% python3 -q
>>> import numpy as np
>>> np.set_printoptions(suppress=True, linewidth=160)
>>> W0 = np.load("arr.npy")
>>> W0
array([[0, 0, 0],
       [0, 4, 0],
       [0, 0, 0]])
>>> np.round(np.linalg.norm(W0, axis=0), 2)
array([0., 4., 0.])
>>> W0[:, 1] @ W0[:, 0]
np.int64(0)
>>> np.round(np.linalg.pinv(W0), 2)
array([[0.  , 0.  , 0.  ],
       [0.  , 0.25, 0.  ],
       [0.  , 0.  , 0.  ]])
>>> T = np.stack([W0, 4 * W0, W0[::-1]])
>>> np.round(np.linalg.det(T), 2)
array([0., 0., 0.])
>>> np.linalg.matrix_rank(T.reshape(3, -1))
np.int64(1)
>>> T.shape
(3, 3, 3)
>>> round(float(np.linalg.norm(W0, 2) / np.linalg.norm(W0)), 2)
1.0
>>> [round(float(x), 2) for x in np.linalg.svd(W0, compute_uv=False)[:3]]
[4.0, 0.0, 0.0]
>>> left, sigma, VT = np.linalg.svd(W0)
>>> sigma
array([4., 0., 0.])
>>> Y = left[:, :1] @ np.diag(sigma[:1]) @ VT[:1]
>>> np.round(np.linalg.norm(W0 - Y) / np.linalg.norm(W0), 2)
np.float64(0.0)
>>> W0 @ W0
array([[ 0,  0,  0],
       [ 0, 16,  0],
       [ 0,  0,  0]])
>>> F = np.loadtxt("block16.csv", delimiter=",")
>>> F.round(2)
array([[ 0.01,  0.01,  0.06, -0.05, -0.02],
       [ 0.01,  0.01,  0.06, -0.05, -0.02],
       [ 0.06,  0.06,  0.57, -0.45, -0.19],
       [-0.05, -0.05, -0.45,  0.35,  0.15],
       [-0.02, -0.02, -0.19,  0.15,  0.06]])
>>> # rows 0 and 1 are equal
>>> np.linalg.matrix_rank(F, rtol=0.1)
np.int64(1)
>>> np.round(np.linalg.norm(F, 2) / np.linalg.norm(F), 2)
np.float64(1.0)
>>> rk = np.linalg.matrix_rank(F)
>>> rk
np.int64(1)
>>> ns = np.linalg.svd(F)[2][rk:].T
>>> np.round(ns @ ns.T, 2)
array([[ 0.99, -0.01, -0.06,  0.05,  0.02],
       [-0.01,  0.99, -0.06,  0.05,  0.02],
       [-0.06, -0.06,  0.43,  0.45,  0.19],
       [ 0.05,  0.05,  0.45,  0.65, -0.15],
       [ 0.02,  0.02,  0.19, -0.15,  0.94]])
>>> [int(np.linalg.matrix_rank(F[:i])) for i in range(1, len(F) + 1)]
[1, 1, 1, 1, 1]
>>> np.allclose(F @ ns, 0)
True
>>> [int(np.linalg.matrix_rank(F[:, :j + 1])) for j in range(5)]
[1, 1, 1, 1, 1]
>>> np.round(np.poly(F), 2) + 0
array([ 1., -1.,  0.,  0.,  0.,  0.])
>>> np.einsum("ii->", F)
np.float64(1.0)
>>> round(float(np.linalg.det(2 * F)), 2), round(np.linalg.det(F), 2)
(0.0, np.float64(0.0))
>>> np.einsum("ij,ji->", F, F)
np.float64(1.0)
>>> round(np.linalg.det(F.T), 2)
np.float64(0.0)
>>> left, sigma, VT = np.linalg.svd(F)
>>> evecs = VT[:(sigma > 1e-8).sum()]
>>> rng = np.random.default_rng(136177)
>>> x = F[3] + -2 * F[2] + rng.integers(2) * np.eye(5)[3]
>>> x.round(2)
array([-0.18, -0.18, -1.6 ,  1.24,  0.53])
>>> np.linalg.matrix_rank(np.vstack([F, x]))
np.int64(1)
>>> np.allclose(evecs.T @ evecs @ x, x)
True
>>> left, sigma, VT = np.linalg.svd(F, full_matrices=False)
>>> np.round(np.abs(VT[0]), 2)
array([0.08, 0.08, 0.76, 0.59, 0.25])
>>> np.allclose(left * sigma @ VT, F)
True
>>> np.round(left.T @ F @ VT.T, 2) + 0
array([[1., 0., 0., 0., 0.],
       [0., 0., 0., 0., 0.],
       [0., 0., 0., 0., 0.],
       [0., 0., 0., 0., 0.],
       [0., 0., 0., 0., 0.]])
>>> sigma.round(2) + 0
array([1., 0., 0., 0., 0.])
>>> M = np.loadtxt("run19.csv", delimiter=",")
>>> M
array([[ 4.41,  3.64, -5.26, -4.27],
       [ 3.72,  5.16, -3.14, -1.37],
       [-6.01, -0.85,  5.65,  4.76],
       [ 0.57,  8.09, -1.8 ,  4.43],
       [-1.71, -1.19,  0.83, -2.68],
       [-0.49,  2.21,  3.56,  2.56],
       [ 1.57,  6.39, -3.75, -1.42],
       [ 6.46, -2.19,  2.53, -0.11],
       [ 0.92, -0.82, -4.43,  4.71],
       [ 6.14,  4.25,  0.37, -1.67],
       [-3.74,  4.7 , -7.34,  7.32],
       [ 1.91, -4.38, -7.82,  0.31],
       [-3.6 , -3.58, -4.02, -3.05]])
>>> cent = M[[0, 9]].astype(float)
>>> for _ in range(3):
...     lab = np.linalg.norm(M[:, None] - cent, axis=-1).argmin(axis=1)
...     cent = np.array([M[lab == j].mean(axis=0) for j in range(2)])
... 
>>> lab
array([0, 0, 1, 1, 1, 1, 0, 1, 0, 1, 0, 0, 0])
>>> np.bincount(lab)
array([7, 6])
>>> cent.round(2)
array([[ 0.74,  1.59, -5.11,  0.32],
       [ 0.83,  1.72,  1.86,  1.22]])
